>>> import numpy as np
>>> from numpy import linalg as LA
>>> np.set_printoptions(precision=3, suppress=True, linewidth=200, floatmode="fixed")
>>> rd = lambda a: np.round(a, 3) + 0
>>> data = np.array([[1, 2, 2, -4], [2, 0, 3, 0], [1, 1, 2, -2]])
>>> th = np.radians(30)
>>> r_ = np.eye(4)
>>> r_[1, 1] = r_[2, 2] = np.cos(th)
>>> r_[1, 2], r_[2, 1] = -np.sin(th), np.sin(th)
>>> rd(r_)
array([[ 1.000,  0.000,  0.000,  0.000],
       [ 0.000,  0.866, -0.500,  0.000],
       [ 0.000,  0.500,  0.866,  0.000],
       [ 0.000,  0.000,  0.000,  1.000]])
>>> B = data @ r_.T
>>> rd(LA.svd(data, compute_uv=False)), rd(LA.svd(B, compute_uv=False))
(array([6.243, 3.002, 0.119]), array([6.243, 3.002, 0.119]))
>>> rd(np.abs(B - data).max(axis=0))
array([0.000, 1.500, 0.732, 0.000])
>>> rd(B)
array([[ 1.000,  0.732,  2.732, -4.000],
       [ 2.000, -1.500,  2.598,  0.000],
       [ 1.000, -0.134,  2.232, -2.000]])
>>> np.allclose(LA.norm(data, axis=1), LA.norm(B, axis=1))
True
>>> [round(float(x), 3) for x in LA.svd(data, compute_uv=False)[:3]]
[6.243, 3.002, 0.119]
>>> rd(LA.norm(data, 2) / LA.norm(data))
np.float64(0.901)
>>> m1 = np.load("test8.npy")
>>> m1
array([[-0.200,  1.400,  1.200],
       [-0.177,  1.417,  1.179],
       [-1.500,  0.600, -0.300],
       [ 1.200, -2.200, -0.500]])
>>> B = np.c_[m1[:, :1] @ np.array([[5]]), np.array([4, -8, -9, 5])]
>>> B
array([[-1.000,  4.000],
       [-0.885, -8.000],
       [-7.500, -9.000],
       [ 6.000,  5.000]])
>>> rd(LA.lstsq(m1, B[:, 0])[0])
array([5.000, 0.000, 0.000])
>>> LA.matrix_rank(np.c_[m1, B])
np.int64(4)
>>> rd(LA.norm(B - m1 @ LA.lstsq(m1, B)[0], axis=0))
array([0.000, 8.692])
>>> LA.matrix_rank(B)
np.int64(2)
>>> x0 = np.array([-3, 3, -1])
>>> rhs = m1 @ x0
>>> b, lr = np.zeros(3), 1 / LA.norm(m1, 2) ** 2
>>> for i in range(40):
...     b -= lr * m1.T @ (m1 @ b - rhs)
...     if i % 10 == 0: print(i, round(LA.norm(m1 @ b - rhs), 3))
... 
0 3.642
10 0.399
20 0.243
30 0.216
>>> rd(LA.cond(m1))
np.float64(9.303)
>>> T = np.stack([m1, -3 * m1, m1[::-1]])
>>> rd(T.sum(axis=0))
array([[ 1.600, -5.000, -2.900],
       [-1.146, -2.234, -2.658],
       [ 2.823,  0.217,  1.779],
       [-2.600,  5.800,  2.200]])
>>> rd(np.einsum("bij,cij->bc", T, T))
array([[ 16.099, -48.298,  -6.316],
       [-48.298, 144.893,  18.948],
       [ -6.316,  18.948,  16.099]])
>>> (T @ m1.T).shape
(3, 4, 4)
>>> x0 = np.array([3, -2, 2])
>>> rhs = m1 @ x0
>>> rd(LA.solve(m1.T @ m1, m1.T @ rhs))
array([ 3.000, -2.000,  2.000])
>>> rd(LA.pinv(m1) @ m1)
array([[1.000, 0.000, 0.000],
       [0.000, 1.000, 0.000],
       [0.000, 0.000, 1.000]])
>>> rng = np.random.default_rng(49157)
>>> rhs = rhs + 0.05 * rng.normal(size=4)
>>> rd(rhs)
array([-0.948, -1.024, -6.366,  7.061])
>>> b, *_ = LA.lstsq(m1, rhs)
>>> [round(float(LA.norm(LA.solve(m1.T @ m1 + lam * np.eye(3), m1.T @ rhs))), 2) for lam in (0, 1, 10, 100)]
[4.18, 3.24, 1.42, 0.26]
>>> rd(b)
array([ 3.020, -2.030,  2.054])
>>> W = np.array([[2, 1, 2], [0, 0, 1], [1, 1, 1]])
>>> b = np.array([-1, -3, -3])
>>> hid = np.maximum(m1 @ W + b, 0)
>>> rd(hid)
array([[0.000, 0.000, 0.000],
       [0.000, 0.000, 0.000],
       [0.000, 0.000, 0.000],
       [0.900, 0.000, 0.000]])
>>> (hid > 0).mean(axis=0)
array([0.250, 0.000, 0.000])
>>> C = np.array([[-1, 3], [1, -2], [-2, 0]])
>>> rd(hid @ C)
array([[ 0.000,  0.000],
       [ 0.000,  0.000],
       [ 0.000,  0.000],
       [-0.900,  2.700]])
>>> W @ C
array([[-5,  4],
       [-2,  0],
       [-2,  1]])
